$ python3 -q
>>> import numpy as np
>>> np.set_printoptions(precision=3, suppress=True, linewidth=120, legacy="1.25")
>>> O, _ = np.linalg.qr(np.array([[0.3, 1.5], [1.9, -0.4]]))
>>> K = 5 * O
>>> K
array([[-0.78 , -4.939],
       [-4.939,  0.78 ]])
>>> O, V = np.linalg.qr(K[:, :1])[0], np.linalg.qr(K[:, 1:])[0]
>>> sv = np.linalg.svd(O.T @ V, compute_uv=False)
>>> sv
array([0.])
>>> round(np.linalg.norm(O @ O.T - V @ V.T, 2), 3)
1.0
>>> np.round(K @ K.T, 3) + 0
array([[25.,  0.],
       [ 0., 25.]])
>>> hat = np.triu(np.array([[0, 2], [-3, 2]]), 1) + np.eye(2)
>>> Y = hat @ K @ np.linalg.inv(hat)
>>> Y
array([[-10.657,  17.936],
       [ -4.939,  10.657]])
>>> np.round(np.linalg.det(Y), 3)
-25.0
>>> hat @ K - K @ hat
array([[-9.878,  3.119],
       [ 0.   ,  9.878]])
>>> print(np.linalg.matrix_rank(Y))
2
>>> W0 = np.load("arr.npy")
>>> print(W0)
[[ 19.402  -2.28    1.665]
 [-10.939   7.645 -21.717]
 [ 18.974  -0.606   2.209]
 [-11.158   9.297 -22.235]
 [ 17.944  -2.608   0.565]
 [-12.921   7.191 -20.461]
 [-12.933   7.006 -19.933]
 [ 17.6    -1.821   1.031]
 [ 18.894  -2.425   1.368]
 [ 17.218  -1.605  -0.618]
 [-13.438   8.532 -21.67 ]
 [-11.99    8.163 -21.15 ]
 [-11.729   7.955 -20.843]]
>>> r0, v = W0[2], W0[0]
>>> round(float(r0 @ v), 3)
373.193
>>> p = (r0 @ v) / (r0 @ r0) * r0
>>> print(round((v - p) @ r0, 3))
0.0
>>> round(np.linalg.norm(r0 + v) ** 2 + np.linalg.norm(r0 - v) ** 2, 3)
1499.336
>>> np.outer(r0, v)
array([[368.134, -43.261,  31.592],
       [-11.758,   1.382,  -1.009],
       [ 42.859,  -5.037,   3.678]])
>>> v - p
array([ 0.016, -1.661, -0.592])
>>> np.linalg.cond(W0) > 100
False
>>> round(float(np.linalg.norm(W0, 2) / np.linalg.norm(W0)), 3)
0.904
>>> np.abs(np.linalg.svd(W0)[2][-1])
array([0.079, 0.947, 0.312])
>>> np.linalg.matrix_rank(W0, rtol=0.1)
2
>>> Xc = (W0 - W0.mean(axis=0)) / W0.std(axis=0)
>>> Xc.std(axis=0)
array([1., 1., 1.])
>>> c = np.linalg.lstsq(np.delete(Xc, 2, axis=1), Xc[:, 2])[0]
>>> c
array([ 0.72, -0.28])
>>> np.abs(c).argmax()
0
>>> E = np.load("data.npy")
>>> E
array([[ 0.,  0.,  0.,  0.,  0.,  0., -1.],
       [ 0.,  0.,  0.,  0.,  0.,  1.,  1.],
       [ 0.,  0.,  0.,  0.,  0.,  0.,  2.],
       [ 0.,  0.,  0.,  0.,  0., -1., -2.],
       [ 0.,  0.,  0.,  0.,  0.,  1.,  1.],
       [ 0.,  1.,  0., -1.,  1.,  0.,  0.],
       [-1.,  1.,  2., -2.,  1.,  0.,  0.]])
>>> vec = np.array([1, 1, 3, 3, -2, -1, -3])
>>> h = np.maximum(E @ vec, 0)
>>> E.T @ h
array([  0.,   0.,   0.,   0.,   0.,  -7., -17.])
>>> np.maximum(E @ (3 * vec), 0)
array([ 9.,  0.,  0., 21.,  0.,  0.,  0.])
>>> np.flatnonzero(h > 1e-9)
array([0, 3])
>>> h
array([3., 0., 0., 7., 0., 0., 0.])
>>> U, sv, VT = np.linalg.svd(E)
>>> V = VT[:(sv > 1e-8).sum()]
>>> rng = np.random.default_rng(578438)
>>> vec = E[5] + -3 * E[3] + rng.integers(2) * np.eye(7)[4]
>>> vec
array([ 0.,  1.,  0., -1.,  2.,  3.,  6.])
>>> np.diag(V.T @ V)
array([0.176, 0.353, 0.706, 0.412, 0.353, 1.   , 1.   ])
>>> np.linalg.matrix_rank(np.vstack([E, vec]))
5
>>> theta = np.radians(72)
>>> Rm = np.eye(7)
>>> Rm[1, 1] = Rm[5, 5] = np.cos(theta)
>>> Rm[1, 5], Rm[5, 1] = -np.sin(theta), np.sin(theta)
>>> Rm
array([[ 1.   ,  0.   ,  0.   ,  0.   ,  0.   ,  0.   ,  0.   ],
       [ 0.   ,  0.309,  0.   ,  0.   ,  0.   , -0.951,  0.   ],
       [ 0.   ,  0.   ,  1.   ,  0.   ,  0.   ,  0.   ,  0.   ],
       [ 0.   ,  0.   ,  0.   ,  1.   ,  0.   ,  0.   ,  0.   ],
       [ 0.   ,  0.   ,  0.   ,  0.   ,  1.   ,  0.   ,  0.   ],
       [ 0.   ,  0.951,  0.   ,  0.   ,  0.   ,  0.309,  0.   ],
       [ 0.   ,  0.   ,  0.   ,  0.   ,  0.   ,  0.   ,  1.   ]])
>>> Y = E @ Rm.T
>>> print(np.linalg.svd(E, compute_uv=False), np.round(np.linalg.svd(Y, compute_uv=False), 3) + 0)
[3.558 3.558 1.159 1.159 0.    0.    0.   ] [3.558 3.558 1.159 1.159 0.    0.    0.   ]
>>> Y
array([[ 0.   ,  0.   ,  0.   ,  0.   ,  0.   ,  0.   , -1.   ],
       [ 0.   , -0.951,  0.   ,  0.   ,  0.   ,  0.309,  1.   ],
       [ 0.   ,  0.   ,  0.   ,  0.   ,  0.   ,  0.   ,  2.   ],
       [ 0.   ,  0.951,  0.   ,  0.   ,  0.   , -0.309, -2.   ],
       [ 0.   , -0.951,  0.   ,  0.   ,  0.   ,  0.309,  1.   ],
       [ 0.   ,  0.309,  0.   , -1.   ,  1.   ,  0.951,  0.   ],
       [-1.   ,  0.309,  2.   , -2.   ,  1.   ,  0.951,  0.   ]])
>>> X = np.load("run6.npy")
>>> X
array([[ 3, -3,  1, -3, -1,  3],
       [ 3,  2,  2, -3,  3,  2],
       [-3,  0,  3,  0, -2,  3],
       [-2,  0,  2, -3,  0, -1],
       [ 2, -2,  1,  1,  3,  1],
       [ 1, -3, -3,  0, -2,  0]])
>>> Y = np.linalg.invert(X)
Traceback (most recent call last):
  File "<python-input-59>", line 1, in <module>
    Y = np.linalg.invert(X)
        ^^^^^^^^^^^^^^^^
AttributeError: module 'numpy.linalg' has no attribute 'invert'
>>> Y = np.linalg.inv(X)
>>> (np.abs(Y) > 1e-9).astype(int)
array([[1, 1, 1, 1, 1, 1],
       [1, 1, 1, 1, 1, 1],
       [1, 1, 1, 1, 1, 1],
       [1, 1, 1, 1, 1, 1],
       [1, 1, 1, 1, 1, 1],
       [1, 1, 1, 1, 1, 1]])
>>> np.allclose(Y, X.T)
False
>>> np.linalg.det(X) * Y
array([[ -942.,   555.,   635.,   486.,   297.,  1114.],
       [   84.,  -235.,    25.,   298.,   441.,   242.],
       [ -986.,   900.,   400.,   108.,    66.,  1542.],
       [ -240.,   505.,    95.,   480.,   -95.,   640.],
       [  882.,  -720.,  -320.,  -366.,  -612.,  -954.],
       [  632.,  -825.,  -755.,   134.,  -177., -1064.]])
>>> X.shape
(6, 6)
>>> np.linalg.matrix_rank(X)
6
>>> X - X[0]
array([[ 0,  0,  0,  0,  0,  0],
       [ 0,  5,  1,  0,  4, -1],
       [-6,  3,  2,  3, -1,  0],
       [-5,  3,  1,  0,  1, -4],
       [-1,  1,  0,  4,  4, -2],
       [-2,  0, -4,  3, -1, -3]])
>>> X.sum(axis=0)
array([ 4, -6,  6, -8,  1,  8])
>>> X[6]
Traceback (most recent call last):
  File "<python-input-68>", line 1, in <module>
    X[6]
    ~^^^
IndexError: index 6 is out of bounds for axis 0 with size 6
>>> feats = np.loadtxt("x.csv", delimiter=",")
>>> feats
array([[-0.058, -0.897,  0.439],
       [ 0.173, -0.442, -0.88 ],
       [ 0.983,  0.025,  0.181]])
>>> vec = np.array([-2, -1, 2])
>>> print(round(np.linalg.det(feats), 3))
1.0
>>> round(float(np.linalg.norm(vec)), 3), np.round(np.linalg.norm(feats @ vec), 3)
(3.0, 3.0)
>>> [p for p in range(1, 25) if np.allclose(np.linalg.matrix_power(feats, p), np.eye(3))]
[]
>>> round(np.linalg.det(feats.T), 3)
1.0
>>> round(np.linalg.det(feats[::-1]), 3)
-1.0
>>> np.poly(feats)
array([ 1.   ,  0.318, -0.318, -1.   ])
>>> round(np.linalg.det(2 * feats), 3), round(float(np.linalg.det(feats)), 3)
(8.0, 1.0)
>>> round(np.linalg.eigvals(feats).sum().real, 3)
-0.318
>>> np.round(np.einsum("ij,ji->", feats, feats), 3)
0.738
>>> np.kron(np.eye(2, dtype=int), feats)
array([[-0.058, -0.897,  0.439, -0.   , -0.   ,  0.   ],
       [ 0.173, -0.442, -0.88 ,  0.   , -0.   , -0.   ],
       [ 0.983,  0.025,  0.181,  0.   ,  0.   ,  0.   ],
       [-0.   , -0.   ,  0.   , -0.058, -0.897,  0.439],
       [ 0.   , -0.   , -0.   ,  0.173, -0.442, -0.88 ],
       [ 0.   ,  0.   ,  0.   ,  0.983,  0.025,  0.181]])
>>> np.linalg.eigvals(feats)
array([ 1.   +0.j   , -0.659+0.752j, -0.659-0.752j])
>>> round(float(np.einsum("ii->", feats)), 3)
-0.318
>>> r0 = np.array([3, 2, 3])
>>> np.cross(feats[1, :3], feats[0, :3])
array([-0.983, -0.025, -0.181])
>>> round(float(np.abs(np.linalg.eigvals(feats)).max()), 3)
1.0
>>> print(np.allclose(feats, feats.T))
False
>>> (feats - feats.T) / 2
array([[ 0.   , -0.535, -0.272],
       [ 0.535,  0.   , -0.453],
       [ 0.272,  0.453,  0.   ]])
>>> feats @ feats
array([[ 0.279,  0.459,  0.844],
       [-0.952,  0.017,  0.305],
       [ 0.126, -0.888,  0.442]])
>>> np.linalg.determinant(feats)
Traceback (most recent call last):
  File "<python-input-90>", line 1, in <module>
    np.linalg.determinant(feats)
    ^^^^^^^^^^^^^^^^^^^^^
AttributeError: module 'numpy.linalg' has no attribute 'determinant'
>>> np.round(feats.T @ feats, 3) + 0
array([[1., 0., 0.],
       [0., 1., 0.],
       [0., 0., 1.]])
>>> np.linalg.pinv(feats)
array([[-0.058,  0.173,  0.983],
       [-0.897, -0.442,  0.025],
       [ 0.439, -0.88 ,  0.181]])
>>> print(np.round(feats @ feats.T, 3) + 0)
[[1. 0. 0.]
 [0. 1. 0.]
 [0. 0. 1.]]
>>> round(feats[:, 1] @ feats[:, 2], 3)
0.0
>>> J = np.load("block6.npy")
>>> J
array([[-3,  1,  1, -2],
       [-3,  1,  1, -2],
       [-3,  1,  1, -2],
       [ 0,  0,  0,  0],
       [ 0,  0,  0,  0],
       [-4,  1,  4,  1],
       [-3,  2,  6,  4],
       [ 2,  0, -5, -2],
       [ 0,  0,  0,  0],
       [ 2,  1,  0,  4],
       [-1, -1, -2, -3],
       [ 0,  2, -2, -1],
       [ 3,  1, -3,  1],
       [-3,  2,  6,  4],
       [ 3,  1, -3,  1],
       [ 3,  1, -3,  1],
       [-1,  0,  3,  3],
       [ 0,  0,  0,  0],
       [ 0,  0,  0,  0],
       [ 3,  1, -3,  1],
       [ 0,  0,  0,  0],
       [-1, -1, -2, -3],
       [ 0,  0,  0,  0],
       [-1, -1, -2, -3]])
>>> W2 = J[[1, 16]].astype(float)
>>> for _ in range(7):
...     idx = np.linalg.norm(J[:, None] - W2, axis=-1).argmin(axis=1)
...     W2 = np.array([J[idx == j].mean(axis=0) for j in range(2)])
... 
>>> idx
array([0, 0, 0, 0, 0, 1, 1, 0, 0, 1, 0, 0, 1, 1, 1, 1, 1, 0, 0, 1, 0, 0, 0, 0])
>>> W2
array([[-0.667,  0.133, -0.667, -1.2  ],
       [ 0.333,  1.111,  0.778,  2.222]])
>>> print(np.bincount(idx))
[15  9]
>>> r0, v = W2[0], W2[1]
>>> round(r0 @ r0, 3)
2.347
>>> p = (r0 @ v) / (r0 @ r0) * r0
>>> round(np.linalg.norm(r0 + v) ** 2 + np.linalg.norm(r0 - v) ** 2, 3)
18.471
>>> print(round((v - p) @ r0, 3))
-0.0
>>> Y = np.array([[-2, 0], [0, 3], [0, -1]])
>>> arr = np.kron(np.eye(3, dtype=int), Y)
>>> arr
array([[-2,  0,  0,  0,  0,  0],
       [ 0,  3,  0,  0,  0,  0],
       [ 0, -1,  0,  0,  0,  0],
       [ 0,  0, -2,  0,  0,  0],
       [ 0,  0,  0,  3,  0,  0],
       [ 0,  0,  0, -1,  0,  0],
       [ 0,  0,  0,  0, -2,  0],
       [ 0,  0,  0,  0,  0,  3],
       [ 0,  0,  0,  0,  0, -1]])
>>> arr @ arr.T
array([[ 4,  0,  0,  0,  0,  0,  0,  0,  0],
       [ 0,  9, -3,  0,  0,  0,  0,  0,  0],
       [ 0, -3,  1,  0,  0,  0,  0,  0,  0],
       [ 0,  0,  0,  4,  0,  0,  0,  0,  0],
       [ 0,  0,  0,  0,  9, -3,  0,  0,  0],
       [ 0,  0,  0,  0, -3,  1,  0,  0,  0],
       [ 0,  0,  0,  0,  0,  0,  4,  0,  0],
       [ 0,  0,  0,  0,  0,  0,  0,  9, -3],
       [ 0,  0,  0,  0,  0,  0,  0, -3,  1]])
>>> np.linalg.svd(arr, compute_uv=False)
array([3.162, 3.162, 3.162, 2.   , 2.   , 2.   ])
>>> np.linalg.norm(arr, axis=0)
array([2.   , 3.162, 2.   , 3.162, 2.   , 3.162])
>>> Y = arr / np.sqrt((arr ** 2).mean(axis=1, keepdims=True))
>>> np.linalg.norm(Y, axis=1)
array([2.449, 2.449, 2.449, 2.449, 2.449, 2.449, 2.449, 2.449, 2.449])
>>> np.linalg.matrix_rank(Y) == np.linalg.matrix_rank(arr)
True
>>> Y[3]
array([ 0.   ,  0.   , -2.449,  0.   ,  0.   ,  0.   ])
>>> Y = np.c_[arr[:, :2] @ np.array([[-1, 4], [-4, -3]]), np.array([1, 0, -1, 3, -3, -3, -1, 2, 1])]
>>> print(Y)
[[  2  -8   1]
 [-12  -9   0]
 [  4   3  -1]
 [  0   0   3]
 [  0   0  -3]
 [  0   0  -3]
 [  0   0  -1]
 [  0   0   2]
 [  0   0   1]]
>>> print(np.linalg.norm(np.linalg.qr(arr)[0].T @ Y, axis=0) ** 2 / ((Y ** 2).sum(axis=0) + 1e-12))
[1.    1.    0.491]
>>> np.linalg.matrix_rank(np.c_[arr, Y])
7
>>> np.round(np.linalg.norm(Y - arr @ np.linalg.lstsq(arr, Y)[0], axis=0), 3) + 0
array([0.   , 0.   , 4.219])
>>> T = np.stack([arr, 4 * arr, arr[::-1]])
>>> print(np.linalg.matrix_rank(T.reshape(3, -1)))
2
>>> print(np.linalg.matrix_rank(T))
[6 6 6]
>>> np.einsum("bij,cij->bc", T, T)
array([[ 42, 168,   9],
       [168, 672,  36],
       [  9,  36,  42]])
>>> Y = arr / np.linalg.norm(arr, axis=1, keepdims=True)
>>> gram = Y @ Y.T
>>> print(gram[0])
[1. 0. 0. 0. 0. 0. 0. 0. 0.]
>>> print(np.linalg.norm(Y, axis=1))
[1. 1. 1. 1. 1. 1. 1. 1. 1.]
>>> print((gram - 2 * np.eye(9)).round(6).argmax(axis=1))
[1 0 0 0 0 0 0 0 0]
>>> Y = np.array([[2, 3, 1, 4], [0, 0, 4, 1], [5, 2, 0, 2], [0, 1, 4, 2]])
>>> data = np.tril(Y)
>>> data
array([[2, 0, 0, 0],
       [0, 0, 0, 0],
       [5, 2, 0, 0],
       [0, 1, 4, 2]])
>>> np.linalg.matrix_power(data - np.diag(np.diag(data)), 4)
array([[0, 0, 0, 0],
       [0, 0, 0, 0],
       [0, 0, 0, 0],
       [0, 0, 0, 0]])
>>> print([int(np.linalg.matrix_rank(np.linalg.matrix_power(data, p))) for p in range(1, 5)])
[3, 2, 2, 2]
>>> print(np.linalg.matrix_rank(data - data[0, 0] * np.eye(4)))
3
>>> np.sort(np.linalg.eigvals(data))
array([0., 0., 2., 2.])
>>> r = np.linalg.matrix_rank(data)
>>> r
3
>>> N = np.linalg.svd(data)[2][r:].T
>>> np.allclose(data @ N, 0)
True
>>> N @ N.T
array([[ 0. ,  0. ,  0. ,  0. ],
       [ 0. ,  0. ,  0. ,  0. ],
       [ 0. ,  0. ,  0.2, -0.4],
       [ 0. ,  0. , -0.4,  0.8]])
>>> print([int(np.linalg.matrix_rank(data[:i])) for i in range(1, len(data) + 1)])
[1, 1, 2, 3]
>>> print(N[:, 0] / N[np.abs(N[:, 0]).round(6).argmax(), 0])
[ 0.   0.  -0.5  1. ]
>>> np.linalg.matrix_rank(data.T @ data), np.linalg.matrix_rank(data @ data.T)
(3, 3)
